% python3 -q
>>> import numpy as np
>>> import numpy.linalg as la
>>> np.set_printoptions(suppress=True, linewidth=160)
>>> rd = lambda a: np.round(a, 3) + 0
>>> F = np.array([[1.0, 0.0, 0.0], [0.0, 1.0, 0.0], [0.0, 0.0, 1.0]])
>>> # columns are unit length and at right angles
>>> rd(la.matrix_power(F, 100))
array([[1., 0., 0.],
       [0., 1., 0.],
       [0., 0., 1.]])
>>> rd(la.matrix_power(F, 2))
array([[1., 0., 0.],
       [0., 1., 0.],
       [0., 0., 1.]])
>>> rd(np.sort(np.abs(la.eigvals(F)))[::-1])
array([1., 1., 1.])
>>> p = np.eye(3)[0]
>>> for _ in range(7):
...     p = p @ F
...     print(p.round(3))
... 
[1. 0. 0.]
[1. 0. 0.]
[1. 0. 0.]
[1. 0. 0.]
[1. 0. 0.]
[1. 0. 0.]
[1. 0. 0.]
>>> q, Rm = la.qr(F)
>>> q @ Rm
array([[1., 0., 0.],
       [0., 1., 0.],
       [0., 0., 1.]])
>>> m1 = np.array([[2, 9, 5], [9, 1, 8], [4, 0, 8]])
>>> print(m1)
[[2 9 5]
 [9 1 8]
 [4 0 8]]
>>> q, Rm = la.qr(m1)
>>> print(rd(q))
[[-0.199  0.979  0.046]
 [-0.896 -0.163 -0.414]
 [-0.398 -0.124  0.909]]
>>> rd(abs(Rm[0, 0])), rd(la.norm(m1[:, 0]))
(np.float64(10.05), np.float64(10.05))
>>> rd(Rm)
array([[-10.05 ,  -2.687, -11.343],
       [  0.   ,   8.648,   2.605],
       [  0.   ,   0.   ,   4.188]])
>>> rd(np.abs(np.diag(Rm)))
array([10.05 ,  8.648,  4.188])
>>> np.allclose(Rm.T @ Rm, m1.T @ m1)
True
>>> q.shape, Rm.shape
((3, 3), (3, 3))
>>> def softmax(z):
...     e = np.exp(z - z.max(axis=-1, keepdims=True))
...     return e / e.sum(axis=-1, keepdims=True)
... 
>>> print(rd(softmax(Rm[1])))
[0.    0.997 0.002]
>>> scores = Rm @ Rm.T / np.sqrt(3)
>>> print(rd(softmax(scores)[1] @ Rm))
[0.    8.648 2.605]
>>> softmax(scores).round(6).argmax(axis=1)
array([0, 1, 2])
>>> rd(softmax(scores))
array([[1.   , 0.   , 0.   ],
       [0.   , 1.   , 0.   ],
       [0.   , 0.021, 0.979]])
>>> K = np.load("x.npy")
>>> print(K)
[[0. 0. 5.]
 [0. 0. 0.]
 [5. 0. 0.]]
>>> print(rd(la.det(K)))
0.0
>>> rd(np.sort(la.eigvals(K).real))
array([-5.,  0.,  5.])
>>> K @ K
array([[25.,  0.,  0.],
       [ 0.,  0.,  0.],
       [ 0.,  0., 25.]])
>>> np.flatnonzero(la.matrix_power((K != 0) + (K.T != 0) + np.eye(3), 3)[1])
array([1])
>>> (la.matrix_power((K != 0) + (K.T != 0) + np.eye(3), 3) > 0).astype(int)
array([[1, 0, 1],
       [0, 1, 0],
       [1, 0, 1]])
>>> hat = np.triu(np.array([[-1, -3, 1], [-2, 3, -2], [3, 0, 0]]), 1) + np.eye(3)
>>> B = hat @ K @ la.inv(hat)
>>> rd(np.poly(B))
array([  1.,   0., -25.,   0.])
>>> print(hat @ K - K @ hat)
[[  5.   0.   0.]
 [-10.   0.   0.]
 [  0.  15.  -5.]]
>>> rd(la.eigvalsh(K).min())
np.float64(-5.0)
>>> [round(float(la.det(K[:i, :i])), 2) + 0 for i in range(1, 4)]
[0.0, 0.0, 0.0]
>>> np.all(la.eigvalsh(K) > 0)
np.False_
